$ python -q
>>> import numpy as np
>>> from numpy import linalg as LA
>>> np.set_printoptions(precision=2, suppress=True, linewidth=120, sign=" ")
>>> def tidy(a):
...     return np.round(a, 2) + 0
... 
>>> arr = np.load("layer14.npy")
>>> print(tidy(arr))
[[-0.35 -0.15  0.09 -0.6  -0.47]
 [-0.54 -0.57 -0.26  0.08  0.54]
 [-0.27 -0.29 -0.16 -0.01 -0.53]
 [ 0.5  -0.61 -0.17  0.37 -0.33]
 [ 0.27 -0.44  0.7  -0.35  0.24]
 [-0.43  0.03  0.61  0.61 -0.21]]
>>> print(tidy(LA.norm(arr)))
2.24
>>> arr[:, 5]
Traceback (most recent call last):
  File "<python-input-7>", line 1, in <module>
    arr[:, 5]
    ~~~^^^^^^
IndexError: index 5 is out of bounds for axis 1 with size 5
>>> print(tidy(arr.sum(axis=1)))
[-1.48 -0.75 -1.26 -0.24  0.43  0.63]
>>> print(tidy(LA.svd(arr, compute_uv=False)))
[ 1.  1.  1.  1.  1.]
>>> tidy(arr.mean(axis=0))
array([-0.14, -0.34,  0.14,  0.02, -0.12])
>>> tidy(arr[:, 0] @ arr[:, 1])
np.float64(0.0)
>>> tidy(LA.svd(arr, compute_uv=False))
array([ 1.,  1.,  1.,  1.,  1.])
>>> tidy(arr.T @ arr)
array([[ 1.,  0.,  0.,  0.,  0.],
       [ 0.,  1.,  0.,  0.,  0.],
       [ 0.,  0.,  1.,  0.,  0.],
       [ 0.,  0.,  0.,  1.,  0.],
       [ 0.,  0.,  0.,  0.,  1.]])
>>> tidy(LA.norm(arr, axis=0))
array([ 1.,  1.,  1.,  1.,  1.])
>>> vec = np.array([2, -2, 2, -2, -2])
>>> y = arr @ vec
>>> tidy(LA.solve(arr.T @ arr, arr.T @ y))
array([ 2., -2.,  2., -2., -2.])
>>> tidy(y)
array([ 1.92, -1.71,  0.78,  1.82,  3.03, -0.5 ])
>>> rng = np.random.default_rng(424989)
>>> y = y + 0.05 * rng.normal(size=6)
>>> print(tidy(y))
[ 1.9  -1.73  0.74  1.88  3.05 -0.59]
>>> b, *_ = LA.lstsq(arr, y)
>>> print(tidy(LA.norm(y - arr @ b)))
0.02
>>> print(b.round())
[ 2. -2.  2. -2. -2.]
>>> [round(float(LA.norm(LA.solve(arr.T @ arr + lam * np.eye(5), arr.T @ y))), 2) for lam in (0, 1, 10, 100)]
[4.51, 2.26, 0.41, 0.04]
